In [1]: import numpy as np

In [2]: np.set_printoptions(precision=1, suppress=True, linewidth=140, floatmode="fixed")

In [3]: mat = np.load("test8.npy")

In [4]: print(mat)
[[ 3.0  3.0  1.0  1.0]
 [ 2.0  1.0  3.0  1.0]
 [ 0.0  0.0 -3.0  3.0]
 [ 0.0  0.0 -3.0  1.0]]

In [5]: x0 = np.array([2, 3, 3, -2])

In [6]: y = mat @ x0

In [7]: coef, lr = np.zeros(4), 1 / np.linalg.norm(mat, 2) ** 2

In [8]: for i in range(30):
   ...:     coef -= lr * mat.T @ (mat @ coef - y)
   ...:     if i % 5 == 0: print(i, round(np.linalg.norm(mat @ coef - y), 1))
   ...: 
0 3.4
5 2.2
10 1.4
15 0.9
20 0.6
25 0.4

In [9]: print(coef)
[ 2.3  2.6  3.0 -2.0]

In [10]: x0 = np.array([1, 2, 1, -2])

In [11]: y = mat @ x0

In [12]: print(y)
[ 8.0  5.0 -9.0 -5.0]

In [13]: print(np.linalg.solve(mat, y))
[ 1.0  2.0  1.0 -2.0]

In [14]: print(np.linalg.solve(mat, y + mat[:, 1]))
[ 1.0  3.0  1.0 -2.0]

In [15]: B = mat / np.sqrt((mat ** 2).mean(axis=1, keepdims=True))

In [16]: print(B[2])
[ 0.0  0.0 -1.4  1.4]

In [17]: print(mat - mat.mean(axis=1, keepdims=True))
[[ 1.0  1.0 -1.0 -1.0]
 [ 0.2 -0.8  1.2 -0.8]
 [ 0.0  0.0 -3.0  3.0]
 [ 0.5  0.5 -2.5  1.5]]

In [18]: print(np.linalg.matrix_rank(mat - mat.mean(axis=1, keepdims=True)))
3

In [19]: O = mat.astype(float).copy()

In [20]: for j in range(4):
    ...:     O[:, j] -= O[:, :j] @ (O[:, :j].T @ O[:, j])
    ...:     O[:, j] /= np.linalg.norm(O[:, j])
    ...: 

In [21]: print(O.round(1) + 0)
[[ 0.8  0.6  0.0  0.0]
 [ 0.6 -0.8  0.0  0.0]
 [ 0.0  0.0 -0.7  0.7]
 [ 0.0  0.0 -0.7 -0.7]]

In [22]: print(np.round(O.T @ mat, 1) + 0)
[[ 3.6  3.1  2.5  1.4]
 [ 0.0  0.8 -1.9 -0.3]
 [ 0.0  0.0  4.2 -2.8]
 [ 0.0  0.0  0.0  1.4]]

In [23]: print(np.round(O.T @ O, 1) + 0)
[[1.0 0.0 0.0 0.0]
 [0.0 1.0 0.0 0.0]
 [0.0 0.0 1.0 0.0]
 [0.0 0.0 0.0 1.0]]

In [24]: J = np.load("mat.npy")

In [25]: print(J)
[[2 2]
 [1 2]]

In [26]: hat = np.triu(np.array([[3, 3, 2, 3], [-1, -1, -2, -3], [-1, 1, 3, -2], [1, 1, 3, 1]]), 1) + np.eye(4)

In [27]: B = hat @ mat @ np.linalg.inv(hat)

In [28]: print(B)
[[   9.0  -21.0  -65.0 -207.0]
 [   2.0   -5.0    4.0  -21.0]
 [   0.0    0.0    3.0    7.0]
 [   0.0    0.0   -3.0   -5.0]]

In [29]: rng = np.random.default_rng(416)

In [30]: labels = rng.permutation(2)

In [31]: print(labels)
[1 0]

In [32]: B = J[labels][:, labels]

In [33]: print(B)
[[2 1]
 [2 2]]

In [34]: print(np.diag(B))
[2 2]

In [35]: print(np.sort(np.abs(np.linalg.eigvals(B))))
[0.6 3.4]

In [36]: print(np.trace(B))
4

In [37]: print(np.round(np.linalg.det(B), 1), round(np.linalg.det(J[labels]), 1))
2.0 -2.0

In [38]: x0 = np.array([0, -1])

In [39]: y = J @ x0

In [40]: coef, lr = np.zeros(2), 1 / np.linalg.norm(J, 2) ** 2

In [41]: for i in range(12):
    ...:     coef -= lr * J.T @ (J @ coef - y)
    ...:     if i % 2 == 0: print(i, round(np.linalg.norm(J @ coef - y), 1))
    ...: 
0 0.3
2 0.3
4 0.3
6 0.3
8 0.3
10 0.3

In [42]: print(coef)
[-0.4 -0.7]

In [43]: B = np.array([[-2, 2, -1], [2, -2, 2]])

In [44]: print(np.vstack([J, B.T]).shape)
(5, 2)

In [45]: print(np.einsum("ik,kj->ji", J, B))
[[ 0  2]
 [ 0 -2]
 [ 2  3]]

In [46]: print(np.einsum("ij,ij->i", J, J))
[8 5]

In [47]: print(np.einsum("ik,kj->ij", J, B))
[[ 0  0  2]
 [ 2 -2  3]]

In [48]: print(B.T @ J.T)
[[ 0  2]
 [ 0 -2]
 [ 2  3]]

In [49]: x0 = np.array([0, 1])

In [50]: print(np.sign((J @ x0).round(6)))
[1 1]

In [51]: print(np.linalg.norm(J @ x0) <= np.linalg.norm(J, 2) * np.linalg.norm(x0) + 1e-9)
True

In [52]: print(J @ x0)
[2 2]

In [53]: print(J @ np.eye(2)[1])
[2.0 2.0]

In [54]: print((J @ x0).argmax())
0

In [55]: print(J @ (2 * x0))
[4 4]

In [56]: print(J * x0)
[[0 2]
 [0 2]]

In [57]: A = np.eye(5, dtype=int)[rng.permutation(5)]

In [58]: print(A)
[[0 0 0 0 1]
 [0 1 0 0 0]
 [1 0 0 0 0]
 [0 0 0 1 0]
 [0 0 1 0 0]]

In [59]: x0 = np.array([-5, -2, -1, -5, -4])

In [60]: print(A @ np.eye(5)[0])
[0.0 0.0 1.0 0.0 0.0]

In [61]: print(A @ (2 * x0))
[ -8  -4 -10 -10  -2]

In [62]: print(A * x0)
[[ 0  0  0  0 -4]
 [ 0 -2  0  0  0]
 [-5  0  0  0  0]
 [ 0  0  0 -5  0]
 [ 0  0 -1  0  0]]

In [63]: print(np.sign((A @ x0).round(6)))
[-1 -1 -1 -1 -1]

In [64]: print((np.linalg.matrix_power((A != 0) + (A.T != 0) + np.eye(5), 5) > 0).astype(int))
[[1 0 1 0 1]
 [0 1 0 0 0]
 [1 0 1 0 1]
 [0 0 0 1 0]
 [1 0 1 0 1]]

In [65]: print(np.sort(np.linalg.eigvals(A).real))
[-0.5 -0.5  1.0  1.0  1.0]

In [66]: labels = rng.permutation(5)

In [67]: print(labels)
[2 3 4 0 1]

In [68]: B = A[labels][:, labels]

In [69]: print(np.trace(B))
2

In [70]: print(B)
[[0 0 0 1 0]
 [0 1 0 0 0]
 [1 0 0 0 0]
 [0 0 1 0 0]
 [0 0 0 0 1]]

In [71]: print(np.allclose(B, A))
False

In [72]: print(np.sort(np.abs(np.linalg.eigvals(A)))[::-1])
[1.0 1.0 1.0 1.0 1.0]

In [73]: print(np.linalg.matrix_power(A, 2))
[[0 0 1 0 0]
 [0 1 0 0 0]
 [0 0 0 0 1]
 [0 0 0 1 0]
 [1 0 0 0 0]]

In [74]: pr = np.eye(5)[0]

In [75]: for _ in range(3):
    ...:     pr = pr @ A
    ...:     print(pr.round(1))
    ...: 
[0.0 0.0 0.0 0.0 1.0]
[0.0 0.0 1.0 0.0 0.0]
[1.0 0.0 0.0 0.0 0.0]
